% python3 -q
>>> import numpy as np
>>> np.set_printoptions(precision=1, suppress=True, linewidth=120)
>>> tidy = lambda a: np.round(a, 1) + 0
>>> M = np.load("block13.npy")
>>> print(M)
[[ 33.  -6.  54.   6.  12.  54.  24. -12.  54.]
 [ -6.  -2.  -9.  -1.  -2.  -9.  -4.   2.  -9.]
 [ 54.  -9.  78.   9.  18.  81.  36. -18.  81.]
 [  6.  -1.   9.  -2.   2.   9.   4.  -2.   9.]
 [ 12.  -2.  18.   2.   1.  18.   8.  -4.  18.]
 [ 54.  -9.  81.   9.  18.  78.  36. -18.  81.]
 [ 24.  -4.  36.   4.   8.  36.  13.  -8.  36.]
 [-12.   2. -18.  -2.  -4. -18.  -8.   1. -18.]
 [ 54.  -9.  81.   9.  18.  81.  36. -18.  78.]]
>>> def softmax(z):
...     e = np.exp(z - z.max(axis=-1, keepdims=True))
...     return e / e.sum(axis=-1, keepdims=True)
... 
>>> print(tidy(softmax(10 * M[0])))
[0.  0.  0.3 0.  0.  0.3 0.  0.  0.3]
>>> print(tidy(softmax(M).sum(axis=1)))
[1. 1. 1. 1. 1. 1. 1. 1. 1.]
>>> print(tidy(softmax(M[0] + -3)))
[0.  0.  0.3 0.  0.  0.3 0.  0.  0.3]
>>> print(tidy(softmax(M[0])))
[0.  0.  0.3 0.  0.  0.3 0.  0.  0.3]
>>> att = M @ M.T / np.sqrt(9)
>>> print(softmax(att).round(6).argmax(axis=1))
[2 7 2 2 2 5 2 7 8]
>>> print(softmax(att)[0] @ M)
[ 54.  -9.  80.   9.  18.  80.  36. -18.  80.]
>>> J = np.loadtxt("x.csv", delimiter=",")
>>> print(J)
[[ 4.8 -1.  -0.8]
 [ 0.5  3.3 -9.1]
 [ 2.3 -0.2 -3.7]
 [-3.5 -2.3  1.8]
 [ 0.2  0.6  3.5]
 [-5.9  0.  -2.2]
 [ 0.2 -1.5  4.3]
 [-1.8 -0.2 -8.2]
 [ 0.5  2.6  3.5]
 [ 1.9  1.3 -6.2]
 [ 0.7  2.2 10.9]
 [-3.7  3.1 -2. ]
 [ 4.5  3.5  2.5]
 [ 2.4 -0.2 -2.5]
 [-1.2 -1.8  6.5]
 [ 3.  -2.2  4.5]
 [-7.8 -0.5  3.5]
 [ 0.9  2.2 -4.7]
 [-7.3  3.3 -8.1]
 [ 1.  -6.8 -6.3]
 [-3.6 -3.1 -2.3]
 [ 1.4 -0.2 -7. ]
 [ 0.6 -0.4  8.9]
 [-2.9 -0.9  5.5]
 [ 9.7  0.5 -7.9]
 [-2.7  0.2  0.7]
 [ 1.8  1.5 -0.2]
 [ 3.1  1.5  2.6]
 [-2.1  3.9  7.4]
 [ 2.6 -3.8  5. ]
 [-1.3 -0.4  4.9]
 [-1.9 -0.5 -4.9]
 [-1.6 -1.7 -7.6]
 [-1.9 -0.4 -6.9]
 [-1.1 -1.2 -8.5]
 [ 2.  -2.3 -4.9]
 [-0.8 -0.7 -1.1]
 [ 3.3 -3.1 -2.7]
 [-0.7  0.5 -3.1]
 [ 3.  -2.2 -4.6]
 [ 7.4 -3.6  7.4]]
>>> other = np.c_[J[:, :2] @ np.array([[0, 5], [1, 3]]), np.array([1, -3, -2, 3, -1, 0, -2, -1, 1, 2, 0, 3, 1, -3, -2, 0, -1, 3, 0, 0, 3, 3, 2, -2, 1, -1, -3, 3, 1, 2, 3, -1, 2, -1, -3, 2, -1, 1, -2, 0, -3])]
>>> print(tidy(other))
[[ -1.   21.    1. ]
 [  3.3  12.4  -3. ]
 [ -0.2  10.9  -2. ]
 [ -2.3 -24.4   3. ]
 [  0.6   2.8  -1. ]
 [  0.  -29.5   0. ]
 [ -1.5  -3.5  -2. ]
 [ -0.2  -9.6  -1. ]
 [  2.6  10.3   1. ]
 [  1.3  13.4   2. ]
 [  2.2  10.1   0. ]
 [  3.1  -9.2   3. ]
 [  3.5  33.    1. ]
 [ -0.2  11.4  -3. ]
 [ -1.8 -11.4  -2. ]
 [ -2.2   8.4   0. ]
 [ -0.5 -40.5  -1. ]
 [  2.2  11.1   3. ]
 [  3.3 -26.6   0. ]
 [ -6.8 -15.4   0. ]
 [ -3.1 -27.3   3. ]
 [ -0.2   6.4   3. ]
 [ -0.4   1.8   2. ]
 [ -0.9 -17.2  -2. ]
 [  0.5  50.    1. ]
 [  0.2 -12.9  -1. ]
 [  1.5  13.5  -3. ]
 [  1.5  20.    3. ]
 [  3.9   1.2   1. ]
 [ -3.8   1.6   2. ]
 [ -0.4  -7.7   3. ]
 [ -0.5 -11.   -1. ]
 [ -1.7 -13.1   2. ]
 [ -0.4 -10.7  -1. ]
 [ -1.2  -9.1  -3. ]
 [ -2.3   3.1   2. ]
 [ -0.7  -6.1  -1. ]
 [ -3.1   7.2   1. ]
 [  0.5  -2.   -2. ]
 [ -2.2   8.4   0. ]
 [ -3.6  26.2  -3. ]]
>>> print(np.linalg.matrix_rank(other))
3
>>> print(tidy(np.linalg.lstsq(J, other[:, 0])[0]))
[0. 1. 0.]
>>> print(tidy(np.linalg.norm(other - J @ np.linalg.lstsq(J, other)[0], axis=0)))
[ 0.   0.  12.7]
>>> print(np.linalg.matrix_rank(np.c_[J, other]))
4
